$ ipython --no-banner

In [1]: import numpy as np

In [2]: from numpy import linalg as LA

In [3]: np.set_printoptions(precision=3, suppress=True, linewidth=100)

In [4]: rnd = lambda a: np.round(a, 3) + 0

In [5]: J = np.loadtxt("out5.csv", delimiter=",")

In [6]: J
Out[6]: 
array([[  0.826,   1.003,   9.999,  26.932,  16.031,  21.969],
       [  5.157,   6.101,  26.195,   6.984,   4.848,   8.086],
       [  8.05 , -10.202,   8.034,   0.013, -34.04 ,  -4.245],
       [ -9.1  ,  11.883, -18.911, -56.055,   6.053, -40.046]])

In [7]: B = np.array([[0, -3, -1],
   ...:     [-3, -2, -1],
   ...:     [0, 1, 2],
   ...:     [-1, -1, -1],
   ...:     [-1, -2, 0],
   ...:     [1, -2, -3]])

In [8]: np.vstack([J, B.T]).shape
Out[8]: (7, 6)

In [9]: rnd(np.einsum("ik,kj->ji", J, B))
Out[9]: 
array([[-24.003, -22.049,  60.388, -25.693],
       [-97.417, -34.33 ,  80.845, 108.664],
       [-74.67 ,   9.89 ,  30.942, 135.588]])

In [10]: B = J / np.sqrt((J ** 2).mean(axis=1, keepdims=True))

In [11]: rnd(LA.norm(B, axis=1))
Out[11]: array([2.449, 2.449, 2.449, 2.449])

In [12]: rnd(B[3])
Out[12]: array([-0.304,  0.397, -0.632, -1.875,  0.202, -1.339])

In [13]: LA.matrix_rank(B) == LA.matrix_rank(J)
Out[13]: np.True_

In [14]: X = np.loadtxt("w.csv", delimiter=",")

In [15]: rnd(X)
Out[15]: 
array([[-0.181, -0.637,  0.042, -0.496,  0.322, -0.459],
       [-0.181, -0.137, -0.054,  0.141, -0.834, -0.48 ],
       [-0.362,  0.725, -0.173, -0.42 ,  0.103, -0.355],
       [ 0.512,  0.163,  0.662, -0.463, -0.239, -0.034],
       [-0.422,  0.085,  0.704,  0.463,  0.238, -0.22 ],
       [-0.603, -0.124,  0.178, -0.359, -0.278,  0.619]])

In [16]: left, s, VT = LA.svd(X, full_matrices=False)

In [17]: np.allclose(left * s @ VT, X)
Out[17]: True

In [18]: (s > 1e-8).sum()
Out[18]: np.int64(6)

In [19]: left.shape, s.shape, VT.shape
Out[19]: ((6, 6), (6,), (6, 6))

In [20]: rnd(s)
Out[20]: array([1., 1., 1., 1., 1., 1.])

In [21]: rnd(np.cumsum(s ** 2) / np.sum(s ** 2))
Out[21]: array([0.167, 0.333, 0.5  , 0.667, 0.833, 1.   ])

In [22]: r0 = np.array([-1, 2, -2, 0, -2, 2])

In [23]: B = X + np.outer(r0, np.eye(6)[2])

In [24]: rnd(LA.det(B) / LA.det(X)), rnd(1 + LA.solve(X, r0)[2])
Out[24]: (np.float64(0.144), np.float64(0.144))

In [25]: LA.matrix_rank(B - X)
Out[25]: np.int64(1)

In [26]: LA.matrix_rank(LA.inv(B) - LA.inv(X), tol=1e-8)
Out[26]: np.int64(1)

In [27]: x = np.array([-2, -3, 1, -3, -3, -2])

In [28]: rnd(LA.inv(X))
Out[28]: 
array([[-0.181, -0.181, -0.362,  0.512, -0.422, -0.603],
       [-0.637, -0.137,  0.725,  0.163,  0.085, -0.124],
       [ 0.042, -0.054, -0.173,  0.662,  0.704,  0.178],
       [-0.496,  0.141, -0.42 , -0.463,  0.463, -0.359],
       [ 0.322, -0.834,  0.103, -0.239,  0.238, -0.278],
       [-0.459, -0.48 , -0.355, -0.034, -0.22 ,  0.619]])

In [29]: rnd(np.abs(LA.eigvals(X)))
Out[29]: array([1., 1., 1., 1., 1., 1.])

In [30]: rnd(np.sort(np.abs(np.degrees(np.angle(LA.eigvals(X))))))
Out[30]: array([  0.   ,  61.275,  61.275, 121.946, 121.946, 180.   ])

In [31]: np.argsort(-LA.norm(J, axis=0).round(6), kind="stable")[:3]
Out[31]: array([3, 5, 4])

In [32]: rnd(LA.norm(J, 2) / LA.norm(J))
Out[32]: np.float64(0.864)

In [33]: W = np.array([[4, 5, 0, 1],
    ...:     [1, 0, 0, 5],
    ...:     [1, 4, 3, 3],
    ...:     [0, 3, 3, 2],
    ...:     [3, 0, 2, 4],
    ...:     [5, 3, 2, 4]])

In [34]: beta = np.array([1, 2, 1, 0])

In [35]: act = np.maximum(X @ W + beta, 0)

In [36]: rnd((act > 0).mean(axis=0))
Out[36]: array([0.333, 0.5  , 0.5  , 0.5  ])

In [37]: LA.matrix_rank(act)
Out[37]: np.int64(4)

In [38]: C = np.array([[-3, 2, -1], [1, 2, -1], [3, 0, 3], [2, 1, -2]])

In [39]: rnd(act @ C)
Out[39]: 
array([[ 0.   ,  0.   ,  0.   ],
       [ 0.   ,  0.   ,  0.   ],
       [ 1.801,  0.9  , -1.801],
       [ 2.503, 18.701, -8.135],
       [23.26 ,  9.978,  3.956],
       [ 1.173,  2.765,  2.031]])

In [40]: W @ C
Out[40]: 
array([[ -5,  19, -11],
       [  7,   7, -11],
       [ 16,  13,  -2],
       [ 16,   8,   2],
       [  5,  10,  -5],
       [  2,  20, -10]])

In [41]: (act @ C).round(6).argmax(axis=1)
Out[41]: array([0, 0, 0, 1, 0, 1])
